$ python3 -q
>>> import numpy as np
>>> from numpy import linalg as LA
>>> np.set_printoptions(precision=1, suppress=True, linewidth=140)
>>> def rd(a):
...     return np.round(a, 1) + 0
... 
>>> J = np.abs(np.array([[1, 1, 1], [1, 1, 0], [0, 0, 2]])) + np.eye(3)
>>> J = J / J.sum(axis=1, keepdims=True)
>>> print(rd(J))
[[0.5 0.2 0.2]
 [0.3 0.7 0. ]
 [0.  0.  1. ]]
>>> print(np.allclose(J @ J.T, J.T @ J))
False
>>> print(np.allclose(J, J.T))
False
>>> print(rd(np.trace(J)))
2.2
>>> x = np.array([-2, -3, -2])
>>> target = J @ x
>>> beta, lr = np.zeros(3), 1 / LA.norm(J, 2) ** 2
>>> for i in range(5):
...     beta -= lr * J.T @ (J @ beta - target)
...     if i % 1 == 0: print(i, round(LA.norm(J @ beta - target), 1))
... 
0 0.8
1 0.3
2 0.1
3 0.1
4 0.1
>>> print(rd(beta))
[-2.2 -2.8 -2. ]
>>> print(rd(np.einsum("ij,ji->", J, J)))
1.9
>>> print(rd(LA.eigvals(J).sum().real))
2.2
>>> print(rd(LA.det(J[::-1])))
-0.2
>>> print(rd(np.poly(J)))
[ 1.  -2.2  1.4 -0.2]
>>> print(rd(LA.det(J.T)))
0.2
>>> print(rd(LA.det(2 * J)), rd(LA.det(J)))
2.0 0.2
>>> print(rd(np.einsum("ii->", J)))
2.2
>>> print(rd(np.kron(np.eye(2, dtype=int), J)))
[[0.5 0.2 0.2 0.  0.  0. ]
 [0.3 0.7 0.  0.  0.  0. ]
 [0.  0.  1.  0.  0.  0. ]
 [0.  0.  0.  0.5 0.2 0.2]
 [0.  0.  0.  0.3 0.7 0. ]
 [0.  0.  0.  0.  0.  1. ]]
>>> q, evecs = LA.qr(J[:, :2])[0], LA.qr(J[:, 2:])[0]
>>> sv = LA.svd(q.T @ evecs, compute_uv=False)
>>> print(rd(sv))
[0.2]
>>> print(rd(LA.norm(q @ q.T - evecs @ evecs.T, 2)))
1.0
>>> other = np.array([[-2, 7, -4], [4, -8, -8], [-6, -6, -7]])
>>> print(rd(np.einsum("ij,ij->i", J, J)))
[0.4 0.6 1. ]
>>> print(rd(np.einsum("ik,kj->ij", J, other)))
[[-1.5  0.  -5.8]
 [ 2.  -3.  -6.7]
 [-6.  -6.  -7. ]]
>>> print(LA.matrix_rank(np.vstack([J, other.T])))
3
>>> print(rd(J @ other))
[[-1.5  0.  -5.8]
 [ 2.  -3.  -6.7]
 [-6.  -6.  -7. ]]
>>> print(rd(np.einsum("ik,kj->ji", J, other)))
[[-1.5  2.  -6. ]
 [ 0.  -3.  -6. ]
 [-5.8 -6.7 -7. ]]
>>> feats = np.load("arr.npy")
>>> print(feats)
[[ 28.   9.  -9.   5.]
 [-46. -13.  18. -10.]
 [  2.   1.   4.   0.]
 [-44. -17.  17.  -5.]]
>>> rng = np.random.default_rng(295)
>>> other = feats + rng.integers(-2, 3, (4, 3)) @ rng.integers(-2, 3, (3, 4))
>>> print(other)
[[ 34.  11.  -9.   3.]
 [-50. -19.  24.  -8.]
 [ -5.  -3.   5.   4.]
 [-40. -14.  16.  -8.]]
>>> print(np.abs(other - feats).sum(axis=1))
[10. 18. 16. 11.]
>>> print(rd(LA.svd(other - feats, compute_uv=False)))
[14.8  5.6  1.4  0. ]
>>> print(LA.matrix_rank(other - feats, tol=1e-8))
3
>>> r = LA.matrix_rank(feats)
>>> print(r)
3
>>> N = LA.svd(feats)[2][r:].T
>>> print(rd(N[:, 0] / N[np.abs(N[:, 0]).round(6).argmax(), 0]))
[-0.5  1.   0.   1. ]
>>> print(np.allclose(feats @ N, 0))
True
>>> print(rd(feats @ N))
[[0.]
 [0.]
 [0.]
 [0.]]
>>> print([int(LA.matrix_rank(feats[:i])) for i in range(1, len(feats) + 1)])
[1, 2, 3, 3]
>>> print(rd(N @ N.T))
[[ 0.1 -0.2  0.  -0.2]
 [-0.2  0.4  0.   0.4]
 [ 0.   0.   0.   0. ]
 [-0.2  0.4  0.   0.4]]
>>> print(LA.matrix_rank(feats.T @ feats), LA.matrix_rank(feats @ feats.T))
3 3
>>> print([int(LA.matrix_rank(feats[:, :j + 1])) for j in range(4)])
[1, 2, 3, 3]
>>> F = np.load("w.npy")
>>> print(F)
[[2 0 0 0]
 [0 1 0 0]
 [0 0 5 0]
 [0 0 0 4]]
>>> other = LA.inv(F)
>>> print(np.allclose(other, F.T))
False
>>> print((np.abs(other) > 1e-9).astype(int))
[[1 0 0 0]
 [0 1 0 0]
 [0 0 1 0]
 [0 0 0 1]]
>>> print(rd(LA.det(F) * LA.det(other)))
1.0
>>> print(rd(LA.cond(F)))
5.0
>>> print(rd(LA.slogdet(F)[0]))
1.0
>>> print(rd(LA.inv(other)))
[[2. 0. 0. 0.]
 [0. 1. 0. 0.]
 [0. 0. 5. 0.]
 [0. 0. 0. 4.]]
>>> lab = rng.permutation(4)
>>> print(lab)
[2 3 0 1]
>>> other = F[lab][:, lab]
>>> print(np.trace(other))
12
>>> print(other)
[[5 0 0 0]
 [0 4 0 0]
 [0 0 2 0]
 [0 0 0 1]]
>>> print(np.diag(other))
[5 4 2 1]
>>> print(rd(LA.det(other)), rd(LA.det(F[lab])))
40.0 40.0
>>> lab = rng.permutation(4)
>>> other = F[:, lab] * rng.choice([-1, 1], 4)
>>> print(other)
[[-2  0  0  0]
 [ 0  0  0  1]
 [ 0 -5  0  0]
 [ 0  0 -4  0]]
>>> Uu, _, Vh = LA.svd(F.T @ other)
>>> print(lab)
[0 2 3 1]
>>> print(Uu @ Vh)
[[-1.  0.  0.  0.]
 [ 0.  0.  0.  1.]
 [ 0. -1.  0.  0.]
 [ 0.  0. -1.  0.]]
>>> W2 = np.array([[2, 5, 2], [5, 5, 2], [4, 4, 5]])
>>> m1 = (rng.random((13, 3)) < 0.25) @ W2
>>> print(m1)
[[ 9  9  7]
 [ 9  9  7]
 [ 2  5  2]
 [ 0  0  0]
 [ 0  0  0]
 [ 5  5  2]
 [ 9  9  7]
 [ 7 10  4]
 [ 0  0  0]
 [ 2  5  2]
 [ 2  5  2]
 [ 0  0  0]
 [ 0  0  0]]
>>> C2 = np.cov(m1, rowvar=False)
>>> print(C2.shape)
(3, 3)
>>> print(rd(np.corrcoef(m1.T)))
[[1.  0.9 1. ]
 [0.9 1.  0.9]
 [1.  0.9 1. ]]
>>> print(np.argwhere(np.triu(np.abs(np.corrcoef(m1.T)) > 0.8, 1)))
[[0 1]
 [0 2]
 [1 2]]
>>> print(rd(LA.eigvalsh(C2)[::-1]))
[36.9  1.2  0.3]
>>> print(rd(np.corrcoef(m1[:, 0], m1[:, 2])[0, 1]))
1.0
>>> print(rd(np.polyfit(m1[:, 0], m1[:, 2], 1)))
[0.7 0. ]
>>> print(rd(m1.std(axis=0)))
[3.7 3.9 2.7]
>>> other = np.c_[m1[:, :2] @ np.array([[0, -3], [3, -2]]), np.array([7, 6, 8, 6, 2, 6, 2, 4, 8, 5, 7, 1, 7])]
>>> print(other)
[[ 27 -45   7]
 [ 27 -45   6]
 [ 15 -16   8]
 [  0   0   6]
 [  0   0   2]
 [ 15 -25   6]
 [ 27 -45   2]
 [ 30 -41   4]
 [  0   0   8]
 [ 15 -16   5]
 [ 15 -16   7]
 [  0   0   1]
 [  0   0   7]]
>>> print(LA.matrix_rank(np.c_[m1, other]))
4
>>> print(rd(LA.norm(other - m1 @ LA.lstsq(m1, other)[0], axis=0)))
[ 0.   0.  14.3]
>>> arr = np.diag(5 * np.array([0, -3, 1, 3])) + np.array([[1, -1, -1, 0], [1, 0, -1, 0], [-1, -2, -1, 1], [-1, -1, -2, -1]])
>>> print(arr)
[[  1  -1  -1   0]
 [  1 -15  -1   0]
 [ -1  -2   4   1]
 [ -1  -1  -2  14]]
>>> x = np.array([-3, 1, -2, 1])
>>> target = arr @ x
>>> print(target)
[ -2 -16  -6  20]
>>> print(rd(LA.solve(arr, target)))
[-3.  1. -2.  1.]
>>> print(rd(LA.solve(arr, arr[:, 3])))
[0. 0. 0. 1.]
>>> print(rd(LA.solve(arr, 5 * target)))
[-15.   5. -10.   5.]
>>> P = np.triu(np.array([[1, 2, -3, 1], [2, 2, -2, 0], [2, 3, 2, 1], [2, 0, 1, 0]]), 1) + np.eye(4)
>>> other = P @ arr @ LA.inv(P)
>>> print(LA.matrix_rank(other))
4
>>> print(rd(LA.det(other)))
-630.0
>>> print(P @ arr - arr @ P)
[[  4. -27. -15.  11.]
 [  2.   2. -35.  -2.]
 [ -1.   1.  -9.  11.]
 [  0.   2.  -5.   3.]]
>>> lab = rng.permutation(4)
>>> print(lab)
[1 0 3 2]
>>> other = arr[lab][:, lab]
>>> print(rd(LA.det(other)), rd(LA.det(arr[lab])))
-630.0 -630.0
>>> print(rd(np.sort(np.abs(LA.eigvals(other)))))
[ 0.7  4.6 13.8 15. ]
>>> print(np.diag(other))
[-15   1  14   4]
>>> t = np.radians(36)
>>> R = np.eye(4)
>>> R[0, 0] = R[2, 2] = np.cos(t)
>>> R[0, 2], R[2, 0] = -np.sin(t), np.sin(t)
>>> print(rd(R))
[[ 0.8  0.  -0.6  0. ]
 [ 0.   1.   0.   0. ]
 [ 0.6  0.   0.8  0. ]
 [ 0.   0.   0.   1. ]]
>>> other = arr @ R.T
>>> print(rd(LA.det(R)), rd(np.trace(R)))
1.0 3.6
>>> print(rd(other))
[[  1.4  -1.   -0.2   0. ]
 [  1.4 -15.   -0.2   0. ]
 [ -3.2  -2.    2.6   1. ]
 [  0.4  -1.   -2.2  14. ]]
>>> print(np.allclose(LA.norm(arr, axis=1), LA.norm(other, axis=1)))
True
>>> mat = np.load("layer8.npy")
>>> print(mat)
[[0 1 0]
 [1 0 1]
 [0 1 0]]
>>> W = np.array([[-3, -2, 1, 2, 1], [-1, -1, 3, 3, -2], [-2, -2, -2, 1, 0]])
>>> beta = np.array([5, 8, 9, 5, 7])
>>> act = np.maximum(mat @ W + beta, 0)
>>> print(rd((act > 0).mean(axis=0)))
[0.7 1.  1.  1.  1. ]
>>> W2 = np.array([[-2, 2, 3], [0, -1, 1], [-3, 3, -3], [3, -1, 3], [-2, -2, -3]])
>>> print(W @ W2)
[[  7  -5 -11]
 [  6   9   2]
 [ 13  -9   1]]
>>> print((act @ W2).round(6).argmax(axis=1))
[1 1 1]
>>> evals, evecs = LA.eigh(mat)
>>> x = np.array([0, -2, 0])
>>> print(rd(LA.eigvalsh(mat[1:, 1:])))
[-1.  1.]
>>> print(rd(evecs * np.maximum(evals, 0) @ evecs.T))
[[0.4 0.5 0.4]
 [0.5 0.7 0.5]
 [0.4 0.5 0.4]]
>>> r = LA.matrix_rank(mat)
>>> print(r)
2
>>> N = LA.svd(mat)[2][r:].T
>>> print(N.shape)
(3, 1)
>>> P = np.triu(np.array([[2, 4, 4], [4, 1, 2], [-3, -4, -5]]), 1) + np.eye(3)
>>> other = P @ mat @ LA.inv(P)
>>> print(P @ mat - mat @ P)
[[ 4.  4.  2.]
 [ 0. -2. -4.]
 [ 0.  0. -2.]]
>>> print(rd(LA.det(other)))
0.0
>>> evals, evecs = LA.eigh(mat)
>>> print(rd(evecs.T @ mat @ evecs))
[[-1.4  0.   0. ]
 [ 0.   0.   0. ]
 [ 0.   0.   1.4]]
>>> print(rd(LA.eigvalsh(mat @ mat)))
[0. 2. 2.]
>>> print(np.abs(evecs[:, -1]).round(6).argmax())
1
>>> other = np.array([[5, 8, 6], [2, 9, 8], [1, 1, 9]])
>>> X = np.tril(other)
>>> print(X)
[[5 0 0]
 [2 9 0]
 [1 1 9]]
>>> lab = rng.permutation(3)
>>> other = m1[:, lab] * rng.choice([-1, 1], 3)
>>> print(other)
[[ -9  -7  -9]
 [ -9  -7  -9]
 [ -2  -2  -5]
 [  0   0   0]
 [  0   0   0]
 [ -5  -2  -5]
 [ -9  -7  -9]
 [ -7  -4 -10]
 [  0   0   0]
 [ -2  -2  -5]
 [ -2  -2  -5]
 [  0   0   0]
 [  0   0   0]]
>>> Uu, _, Vh = LA.svd(m1.T @ other)
>>> print(rd(LA.lstsq(m1, other)[0]))
[[-1.  0.  0.]
 [ 0.  0. -1.]
 [ 0. -1.  0.]]
>>> x = np.array([-1, 1, 1])
>>> target = other @ x
>>> print(rd(LA.pinv(other) @ other))
[[1. 0. 0.]
 [0. 1. 0.]
 [0. 0. 1.]]
>>> print(rd(LA.lstsq(other, target)[0]))
[-1.  1.  1.]
>>> print(target)
[-7 -7 -5  0  0 -2 -7 -7  0 -5 -5  0  0]
>>> print(rd(LA.solve(other.T @ other, other.T @ target)))
[-1.  1.  1.]
>>> target = target + 0.1 * rng.normal(size=13)
>>> print(rd(target))
[-6.9 -7.  -5.1  0.   0.1 -2.  -7.1 -7.  -0.1 -4.9 -5.   0.   0.1]
>>> beta, *_ = LA.lstsq(other, target)
>>> print(rd(beta))
[-1.  1.  1.]
>>> K = np.array([[-4, 0, 0], [0, -1, 0], [0, 0, 5]])
>>> q, evecs = LA.qr(arr[:, :3])[0], LA.qr(arr[:, 3:])[0]
>>> sv = LA.svd(q.T @ evecs, compute_uv=False)
>>> print(rd(np.degrees(np.arccos(sv.clip(0, 1)))))
[22.7]
>>> print(rd(LA.norm(q @ q.T - evecs @ evecs.T, 2)))
1.0
>>> print(rd(sv))
[0.9]
